>>> import numpy as np
>>> np.set_printoptions(precision=3, suppress=True, linewidth=120, legacy="1.25")
>>> K = np.loadtxt("test6.csv", delimiter=",")
>>> K
array([[ 2., -2.,  2.],
       [ 2.,  2., -2.],
       [-2.,  2.,  2.]])
>>> rng = np.random.default_rng(96235)
>>> M2 = K + rng.integers(-2, 3, (3, 2)) @ rng.integers(-2, 3, (2, 3))
>>> M2
array([[ 1., -3.,  5.],
       [-1.,  3., -3.],
       [-3.,  3.,  0.]])
>>> M2 - K
array([[-1., -1.,  3.],
       [-3.,  1., -1.],
       [-1.,  1., -2.]])
>>> np.abs(M2 - K).sum(axis=1)
array([5., 5., 4.])
>>> np.fft.fft(K[0])
array([2.+0.j   , 2.+3.464j, 2.-3.464j])
>>> np.sort(np.abs(np.fft.fft(K[0]))), np.sort(np.linalg.svd(K, compute_uv=False))
(array([2., 4., 4.]), array([2., 4., 4.]))
>>> np.allclose(K @ K.T, K.T @ K)
True
>>> (K @ K)[0]
array([-4., -4., 12.])
>>> K @ np.ones(3)
array([2., 2., 2.])
>>> q, Rm = np.linalg.qr(K)
>>> np.allclose(Rm.T @ Rm, K.T @ K)
True
>>> q.shape, Rm.shape
((3, 3), (3, 3))
>>> np.round(q.T @ q, 3) + 0
array([[1., 0., 0.],
       [0., 1., 0.],
       [0., 0., 1.]])
>>> np.abs(np.diag(Rm))
array([3.464, 3.266, 2.828])
>>> U, s, Vh = np.linalg.svd(K, full_matrices=False)
>>> np.round(Vh @ Vh.T, 3) + 0
array([[1., 0., 0.],
       [0., 1., 0.],
       [0., 0., 1.]])
>>> s / s[0]
array([1. , 1. , 0.5])
>>> np.allclose(U * s @ Vh, K)
True
>>> (s > 1e-8).sum()
3
>>> x = np.array([-1, 1, 0])
>>> h1 = np.maximum(K @ x, 0)
>>> np.maximum(K @ x, 0) - np.maximum(-K @ x, 0)
array([-4.,  0.,  4.])
>>> np.flatnonzero(h1 > 1e-9)
array([2])
>>> h1
array([0., 0., 4.])
>>> E = np.load("w.npy")
>>> E
array([[-0.32, -0.08,  0.56,  0.8 ,  0.16],
       [ 0.2 ,  0.16, -0.48, -0.42,  0.02],
       [ 0.32, -0.69,  0.35, -1.36, -1.  ],
       [ 0.54,  0.85, -1.79, -0.83,  0.51],
       [-0.18, -0.43,  0.77,  0.17, -0.33]])
>>> U, s, Vh = np.linalg.svd(E)
>>> s.round(3) + 0
array([2.676, 2.017, 0.   , 0.   , 0.   ])
>>> np.argmax(s[:-1] / (s[1:] + 1e-6)) + 1
2
>>> M2 = U[:, :2] @ np.diag(s[:2]) @ Vh[:2]
>>> M2
array([[-0.32, -0.08,  0.56,  0.8 ,  0.16],
       [ 0.2 ,  0.16, -0.48, -0.42,  0.02],
       [ 0.32, -0.69,  0.35, -1.36, -1.  ],
       [ 0.54,  0.85, -1.79, -0.83,  0.51],
       [-0.18, -0.43,  0.77,  0.17, -0.33]])
>>> np.round(np.linalg.norm(E - M2, 2), 3), np.round(s[2], 3)
(0.0, 0.0)
>>> np.linalg.matrix_rank(M2)
2
>>> np.linalg.lstsq(E[:-1].T, E[-1])[2]
2
>>> np.unique(E.round(6), axis=0).shape
(5, 5)
>>> np.allclose(E[:-1].T @ np.linalg.lstsq(E[:-1].T, E[-1])[0], E[-1])
True
>>> [round(float(x), 3) for x in np.linalg.svd(E, compute_uv=False)[:3]]
[2.676, 2.017, 0.0]
>>> np.linalg.matrix_rank(E, rtol=0.1)
2
>>> np.linalg.cond(E) > 100
True
>>> np.argsort(-np.linalg.norm(E, axis=0).round(6), kind="stable")[:3]
array([2, 3, 1])
>>> data = np.array([[0, 0, 1, 2, 0, 0], [0, 0, 1, 2, 0, 0]])
>>> M2 = data + rng.integers(-2, 3, (2, 1)) @ rng.integers(-2, 3, (1, 6))
>>> M2
array([[ 2,  1,  3,  2,  0,  2],
       [-4, -2, -3,  2,  0, -4]])
>>> M2 - data
array([[ 2,  1,  2,  0,  0,  2],
       [-4, -2, -4,  0,  0, -4]])
>>> t3 = np.stack([data, -1 * data, data[::-1]])
>>> np.linalg.matrix_rank(t3)
array([1, 1, 1])
>>> np.einsum("bij,cij->bc", t3, t3)
array([[ 10, -10,  10],
       [-10,  10, -10],
       [ 10, -10,  10]])
>>> np.linalg.norm(t3, axis=(1, 2))
array([3.162, 3.162, 3.162])
>>> np.linalg.matrix_rank(t3.reshape(3, -1))
1
>>> t3.shape
(3, 2, 6)
>>> (t3 @ data.T).shape
(3, 2, 2)
>>> labels = rng.integers(0, 2, 4)
>>> J = np.array([[-8, -5, -6, 6], [7, -9, -1, -1], [2, 8, 8, 7], [-2, 7, 5, 1]]) * (labels[:, None] == labels)
>>> J
array([[-8,  0,  0,  0],
       [ 0, -9, -1, -1],
       [ 0,  8,  8,  7],
       [ 0,  7,  5,  1]])
>>> W = np.array([[0, 3, 0, 3], [-3, 1, -3, -2], [0, 1, 2, -1], [-2, 2, 2, -3]])
>>> b = np.array([8, -4, -3, -6])
>>> H = np.maximum(J @ W + b, 0)
>>> H
array([[ 8,  0,  0,  0],
       [37,  0, 20, 16],
       [ 0, 26,  3,  0],
       [ 0, 10,  0,  0]])
>>> (H > 0).mean(axis=0)
array([0.5 , 0.5 , 0.5 , 0.25])
>>> np.linalg.matrix_rank(H)
4
>>> W2 = np.array([[0, 0], [-5, -4], [-3, -5], [4, 3]])
>>> H @ W2
array([[   0,    0],
       [   4,  -52],
       [-139, -119],
       [ -50,  -40]])
>>> W @ W2
array([[ -3,  -3],
       [ -4,   5],
       [-15, -17],
       [-28, -27]])
